% ipython --no-banner

In [1]: import numpy as np

In [2]: import numpy.linalg as la

In [3]: np.set_printoptions(precision=2, suppress=True, linewidth=100, floatmode="fixed")

In [4]: rnd = lambda a: np.round(a, 2) + 0

In [5]: mat = np.array([[5, 6, 7, 8, 9],
   ...:     [10, 11, 12, 13, 14],
   ...:     [15, 16, 17, 18, 19],
   ...:     [20, 21, 22, 23, 24],
   ...:     [25, 26, 27, 28, 29],
   ...:     [30, 31, 32, 33, 34]])

In [6]: [round(float(x), 2) for x in la.svd(mat, compute_uv=False)[:3]]
Out[6]: [116.81, 3.1, 0.0]

In [7]: mat.sum(axis=1)
Out[7]: array([ 35,  60,  85, 110, 135, 160])

In [8]: rnd(la.svd(mat, compute_uv=False))
Out[8]: array([116.81,   3.10,   0.00,   0.00,   0.00])

In [9]: np.diff(mat, axis=0)
Out[9]: 
array([[5, 5, 5, 5, 5],
       [5, 5, 5, 5, 5],
       [5, 5, 5, 5, 5],
       [5, 5, 5, 5, 5],
       [5, 5, 5, 5, 5]])

In [10]: rnd(la.norm(mat))
Out[10]: np.float64(116.85)

In [11]: la.matrix_rank(mat)
Out[11]: np.int64(2)

In [12]: np.abs(mat).max()
Out[12]: np.int64(34)

In [13]: mat.shape
Out[13]: (6, 5)

In [14]: print(mat - mat[0])
[[ 0  0  0  0  0]
 [ 5  5  5  5  5]
 [10 10 10 10 10]
 [15 15 15 15 15]
 [20 20 20 20 20]
 [25 25 25 25 25]]

In [15]: left, sigma, Vh = la.svd(mat)

In [16]: V = Vh[:(sigma > 1e-8).sum()]

In [17]: rng = np.random.default_rng(293)

In [18]: vec = mat[1] + 5 * mat[2] + rng.integers(2) * np.eye(5)[3]

In [19]: vec
Out[19]: array([ 85.00,  91.00,  97.00, 103.00, 109.00])

In [20]: np.allclose(V.T @ V @ vec, vec)
Out[20]: True

In [21]: rnd(np.diag(V.T @ V))
Out[21]: array([0.60, 0.30, 0.20, 0.30, 0.60])

In [22]: def softmax(z):
    ...:     e = np.exp(z - z.max(axis=-1, keepdims=True))
    ...:     return e / e.sum(axis=-1, keepdims=True)
    ...: 

In [23]: print(rnd(softmax(mat[2] + -3)))
[0.01 0.03 0.09 0.23 0.64]

In [24]: print(rnd(softmax(mat[2])))
[0.01 0.03 0.09 0.23 0.64]

In [25]: softmax(mat).sum(axis=1)
Out[25]: array([1.00, 1.00, 1.00, 1.00, 1.00, 1.00])

In [26]: att = mat @ mat.T / np.sqrt(5)

In [27]: softmax(att).round(6).argmax(axis=1)
Out[27]: array([5, 5, 5, 5, 5, 5])

In [28]: rnd(softmax(att + np.triu(np.full(att.shape, -np.inf), 1)))
Out[28]: 
array([[1.00, 0.00, 0.00, 0.00, 0.00, 0.00],
       [0.00, 1.00, 0.00, 0.00, 0.00, 0.00],
       [0.00, 0.00, 1.00, 0.00, 0.00, 0.00],
       [0.00, 0.00, 0.00, 1.00, 0.00, 0.00],
       [0.00, 0.00, 0.00, 0.00, 1.00, 0.00],
       [0.00, 0.00, 0.00, 0.00, 0.00, 1.00]])

In [29]: rnd(softmax(att))
Out[29]: 
array([[0.00, 0.00, 0.00, 0.00, 0.00, 1.00],
       [0.00, 0.00, 0.00, 0.00, 0.00, 1.00],
       [0.00, 0.00, 0.00, 0.00, 0.00, 1.00],
       [0.00, 0.00, 0.00, 0.00, 0.00, 1.00],
       [0.00, 0.00, 0.00, 0.00, 0.00, 1.00],
       [0.00, 0.00, 0.00, 0.00, 0.00, 1.00]])

In [30]: softmax(att)[2] @ mat
Out[30]: array([30.00, 31.00, 32.00, 33.00, 34.00])
